$ python3 -q
>>> import numpy as np
>>> import numpy.linalg as la
>>> np.set_printoptions(precision=1, suppress=True, linewidth=120, legacy="1.25")
>>> rnd = lambda a: np.round(a, 1) + 0
>>> K = np.tanh(np.array([[0.9, -0.8, -1.0],
...     [0.8, -1.7, 0.7],
...     [0.0, -0.2, -0.4],
...     [1.4, 0.8, 0.1],
...     [-0.2, -0.5, -0.4],
...     [-0.8, 0.0, -0.3],
...     [-0.7, 0.3, 0.0],
...     [0.4, 1.4, 1.1],
...     [0.1, 0.1, 1.0],
...     [-0.1, -0.7, -0.1],
...     [0.9, 0.2, 2.1],
...     [1.7, -0.9, -0.9],
...     [-1.1, 0.9, 1.1],
...     [0.4, -1.1, 0.7],
...     [0.2, -0.8, -0.6],
...     [-0.2, 2.0, -2.3],
...     [0.8, 0.2, -0.3],
...     [-0.2, -0.2, -0.1],
...     [-1.0, 1.8, 0.5],
...     [0.0, 0.2, 1.2],
...     [-1.7, -0.4, -1.0],
...     [-1.0, -0.1, 2.4],
...     [0.0, 0.3, -0.8],
...     [-1.5, 0.8, 1.8],
...     [-0.6, 0.4, -1.0]]) @ np.array([[0.4, 1.0, 0.1, 1.3],
...     [0.3, 0.8, -0.4, -0.3],
...     [-0.6, -0.3, -0.7, -0.3]]))
>>> print(rnd(K))
[[ 0.6  0.5  0.8  0.9]
 [-0.5 -0.6  0.3  0.9]
 [ 0.2  0.   0.3  0.2]
 [ 0.6  1.  -0.2  0.9]
 [ 0.  -0.4  0.4  0. ]
 [-0.1 -0.6  0.1 -0.7]
 [-0.2 -0.4 -0.2 -0.8]
 [-0.1  0.8 -0.9 -0.2]
 [-0.5 -0.1 -0.6 -0.2]
 [-0.2 -0.6  0.3  0.1]
 [-0.7  0.4 -0.9  0.4]
 [ 0.7  0.8  0.8  1. ]
 [-0.7 -0.6 -0.8 -1. ]
 [-0.5 -0.6  0.   0.6]
 [ 0.2 -0.3  0.6  0.6]
 [ 1.   1.   0.7 -0.2]
 [ 0.5  0.8  0.2  0.8]
 [-0.1 -0.3  0.1 -0.2]
 [-0.2  0.3 -0.8 -1. ]
 [-0.6 -0.2 -0.7 -0.4]
 [-0.2 -0.9  0.6 -0.9]
 [-1.  -0.9 -0.9 -1. ]
 [ 0.5  0.4  0.4  0.1]
 [-0.9 -0.9 -0.9 -1. ]
 [ 0.4  0.   0.4 -0.5]]
>>> P = K @ la.solve(K.T @ K, K.T)
>>> print(rnd(P @ K[:, 2]))
[ 0.8  0.3  0.3 -0.2  0.4  0.1 -0.2 -0.9 -0.6  0.3 -0.9  0.8 -0.8  0.   0.6  0.7  0.2  0.1 -0.8 -0.7  0.6 -0.9  0.4
 -0.9  0.4]
>>> print(np.allclose(P @ P, P))
True
>>> print(rnd(np.diag(P)))
[0.1 0.3 0.  0.5 0.1 0.1 0.1 0.2 0.1 0.1 0.5 0.2 0.1 0.2 0.1 0.3 0.1 0.  0.2 0.1 0.3 0.2 0.  0.2 0.1]
>>> Xs = K - K.mean(axis=0)
>>> V = la.svd(Xs)[2][:3]
>>> Y = Xs - Xs @ V.T @ V
>>> print(rnd(np.diag(V.T @ V)))
[0.5 0.8 0.8 1. ]
>>> print(la.norm(Y, axis=1).round(6).argmax())
3
>>> print(rnd(la.norm(Y) / la.norm(Xs)))
0.1
>>> print(rnd((Xs @ V.T).std(axis=0)))
[1.  0.6 0.5]
>>> print(rnd(Y.std(axis=0)))
[0.1 0.  0.  0. ]
>>> W2 = K[[24, 11]].astype(float)
>>> for _ in range(5):
...     lab = la.norm(K[:, None] - W2, axis=-1).argmin(axis=1)
...     W2 = np.array([K[lab == j].mean(axis=0) for j in range(2)])
... 
>>> print(lab)
[1 0 1 1 0 0 0 0 0 0 0 1 0 0 1 1 1 0 0 0 0 0 1 0 0]
>>> print(np.bincount(lab))
[17  8]
>>> print(rnd(W2))
[[-0.3 -0.3 -0.3 -0.3]
 [ 0.5  0.5  0.5  0.5]]
>>> print(np.abs(W2[1] - W2[0]).argmax())
3
>>> F = np.load("a.npy")
>>> print(rnd(F))
[[-0.2 -0.9  0.2  0.1]
 [ 0.5  0.1  0.8 -0.2]
 [ 0.2 -0.2 -0.3 -0.9]
 [ 0.8 -0.2 -0.4  0.4]]
>>> Xs = K - K.mean(axis=0)
>>> U, s, Vt = la.svd(Xs, full_matrices=False)
>>> print(rnd(s))
[4.8 2.8 2.4 0.4]
>>> print(np.abs(U[:, 0]).argmax())
11
>>> print(rnd(np.abs(Vt[-1])))
[0.7 0.5 0.5 0.2]
>>> print((np.sign(U[:, 0]) == np.sign(U[0, 0])).astype(int))
[1 1 1 1 1 0 0 0 0 0 0 1 0 0 1 1 1 0 0 0 0 0 1 0 1]
>>> print(rnd((s ** 2).sum() ** 2 / (s ** 4).sum()))
2.1
>>> print(rnd(np.abs(F).max()))
0.9
>>> print(rnd(F.sum(axis=0)))
[ 1.4 -1.3  0.3 -0.5]
>>> print(rnd(la.norm(F)))
2.0
>>> F[:, 4]
Traceback (most recent call last):
  File "<python-input-36>", line 1, in <module>
    F[:, 4]
    ~^^^^^^
IndexError: index 4 is out of bounds for axis 1 with size 4
>>> print(np.count_nonzero(F))
16
>>> J = np.loadtxt("arr.csv", delimiter=",")
>>> print(rnd(J))
[[ -1.7   0.7  -1.5  -2.4]
 [-13.3 -11.4  -6.6  -4.1]
 [  5.8   6.3  -1.1  -1.1]
 [  4.7  13.9   9.6  -2.3]
 [  5.8   6.1  -1.4  -1.1]
 [  9.5  22.7  16.8  -2.1]
 [ 10.9  17.7   9.1  -1.1]
 [  2.7   9.2   5.5  -2.3]
 [  9.1   9.3  -0.3  -0.6]
 [  6.2  10.1   3.5  -1.5]
 [  0.9   5.    1.7  -2.3]
 [  0.2  -3.8  -9.1  -1.4]
 [-10.  -16.8 -16.5  -2.6]
 [  3.6   6.2   0.8  -1.7]]
>>> # null space of dimension 1
>>> Xs = J - J.mean(axis=0)
>>> V = la.svd(Xs)[2][:3]
>>> Y = Xs - Xs @ V.T @ V
>>> print(rnd((Xs @ V.T).std(axis=0)))
[14.1  3.8  0. ]
>>> print(rnd(np.cov(Xs @ V.T, rowvar=False)))
[[215.2   0.    0. ]
 [  0.   15.8   0. ]
 [  0.    0.    0. ]]
>>> print(rnd(np.diag(V.T @ V)))
[0.9 0.7 0.8 0.5]
>>> print(rnd(la.norm(Y) / la.norm(Xs)))
0.0
